% ipython --no-banner

In [1]: import numpy as np

In [2]: import numpy.linalg as la

In [3]: np.set_printoptions(precision=4, suppress=True, linewidth=140, legacy="1.25")

In [4]: K = np.array([[0, 6, -4, -5, 6],
   ...:     [0, 0, 9, 4, 7],
   ...:     [0, 0, 0, -7, 7],
   ...:     [0, 0, 0, 0, 7],
   ...:     [0, 0, 0, 0, 0]])

In [5]: # triangular

In [6]: np.argsort(-la.norm(K, axis=0).round(6), kind="stable")[:3]
Out[6]: array([4, 2, 3])

In [7]: round(la.norm(K, 2) / la.norm(K), 4)
Out[7]: 0.7313

In [8]: la.cond(K) > 100
Out[8]: True

In [9]: np.round(K @ la.pinv(K) @ K, 4) + 0
Out[9]: 
array([[ 0.,  6., -4., -5.,  6.],
       [ 0.,  0.,  9.,  4.,  7.],
       [ 0.,  0.,  0., -7.,  7.],
       [ 0.,  0.,  0.,  0.,  7.],
       [ 0.,  0.,  0.,  0.,  0.]])

In [10]: rng = np.random.default_rng(73)

In [11]: idx = rng.permutation(5)

In [12]: idx
Out[12]: array([2, 3, 0, 4, 1])

In [13]: Y = K[idx][:, idx]

In [14]: round(la.det(Y), 4), round(la.det(K[idx]), 4)
Out[14]: (0.0, 0.0)

In [15]: np.trace(Y)
Out[15]: 0

In [16]: X = np.loadtxt("run12.csv", delimiter=",")

In [17]: X
Out[17]: 
array([[ 4.,  4.,  4.,  4.,  4.,  4.,  4.,  4.,  4.,  4.],
       [ 4.,  8.,  8.,  8.,  8.,  8.,  8.,  8.,  8.,  8.],
       [ 4.,  8., 12., 12., 12., 12., 12., 12., 12., 12.],
       [ 4.,  8., 12., 16., 16., 16., 16., 16., 16., 16.],
       [ 4.,  8., 12., 16., 20., 20., 20., 20., 20., 20.],
       [ 4.,  8., 12., 16., 20., 24., 24., 24., 24., 24.],
       [ 4.,  8., 12., 16., 20., 24., 28., 28., 28., 28.],
       [ 4.,  8., 12., 16., 20., 24., 28., 32., 32., 32.],
       [ 4.,  8., 12., 16., 20., 24., 28., 32., 36., 36.],
       [ 4.,  8., 12., 16., 20., 24., 28., 32., 36., 40.]])

In [18]: # equal to its transpose

In [19]: x0 = np.ones(10)

In [20]: for _ in range(6):
    ...:     x0 = X @ x0
    ...:     x0 /= la.norm(x0)
    ...:     print(round(x0 @ X @ x0, 4))
    ...: 
178.8339
179.0615
179.0642
179.0643
179.0643
179.0643

In [21]: x0
Out[21]: array([0.065 , 0.1286, 0.1894, 0.2459, 0.2969, 0.3412, 0.378 , 0.4063, 0.4255, 0.4352])

In [22]: round(la.eigvalsh(X)[-1], 4)
Out[22]: 179.0643
